$ ipython --no-banner

In [1]: import numpy as np

In [2]: np.set_printoptions(precision=2, suppress=True, linewidth=100, floatmode="fixed")

In [3]: E = np.load("run13.npy")

In [4]: E
Out[4]: 
array([[-4,  0,  0],
       [ 0, -4,  0],
       [ 0,  0,  2]])

In [5]: ev, evecs = np.linalg.eig(E)

In [6]: print(ev)
[-4.00 -4.00  2.00]

In [7]: u = np.array([-1, 2, 0])

In [8]: out = E + np.outer(u, np.eye(3)[2])

In [9]: round(np.linalg.det(out) / np.linalg.det(E), 2), round(1 + np.linalg.solve(E, u)[2], 2)
Out[9]: (np.float64(1.0), np.float64(1.0))

In [10]: np.linalg.matrix_rank(np.linalg.inv(out) - np.linalg.inv(E), tol=1e-8)
Out[10]: np.int64(1)

In [11]: np.linalg.matrix_rank(out - E)
Out[11]: np.int64(1)

In [12]: hat = np.triu(np.array([[5, 1, -2], [1, -4, 0], [1, -4, -4]]), 1) + np.eye(3)

In [13]: out = hat @ E @ np.linalg.inv(hat)

In [14]: out
Out[14]: 
array([[ -4.00,   0.00, -12.00],
       [  0.00,  -4.00,   0.00],
       [  0.00,   0.00,   2.00]])

In [15]: np.linalg.matrix_rank(out)
Out[15]: np.int64(3)

In [16]: np.poly(out)
Out[16]: array([  1.00,   6.00,   0.00, -32.00])

In [17]: print(round(float(np.linalg.det(out)), 2))
32.0

In [18]: np.linalg.matrix_power(E - np.diag(np.diag(E)), 3)
Out[18]: 
array([[0, 0, 0],
       [0, 0, 0],
       [0, 0, 0]])

In [19]: print(np.prod(np.diag(E)), np.round(np.linalg.det(E), 2))
32 32.0

In [20]: [int(np.linalg.matrix_rank(np.linalg.matrix_power(E, p))) for p in range(1, 4)]
Out[20]: [3, 3, 3]

In [21]: data = np.load("case15.npy")

In [22]: data
Out[22]: 
array([[ 0,  0,  0,  0,  0],
       [ 1,  0,  0,  0,  0],
       [ 0,  0,  0,  0, -1],
       [ 0, -2,  0,  0,  0],
       [ 0,  0,  0,  3,  0]])

In [23]: rng = np.random.default_rng(36374)

In [24]: idx = rng.permutation(5)

In [25]: idx
Out[25]: array([4, 0, 1, 2, 3])

In [26]: out = data[idx][:, idx]

In [27]: round(np.linalg.det(out), 2), round(float(np.linalg.det(data[idx])), 2)
Out[27]: (np.float64(0.0), 0.0)

In [28]: out
Out[28]: 
array([[ 0,  0,  0,  0,  3],
       [ 0,  0,  0,  0,  0],
       [ 0,  1,  0,  0,  0],
       [-1,  0,  0,  0,  0],
       [ 0,  0, -2,  0,  0]])

In [29]: np.trace(out)
Out[29]: np.int64(0)

In [30]: np.sort(np.abs(np.linalg.eigvals(out)))
Out[30]: array([0.00, 0.00, 0.00, 0.00, 0.00])
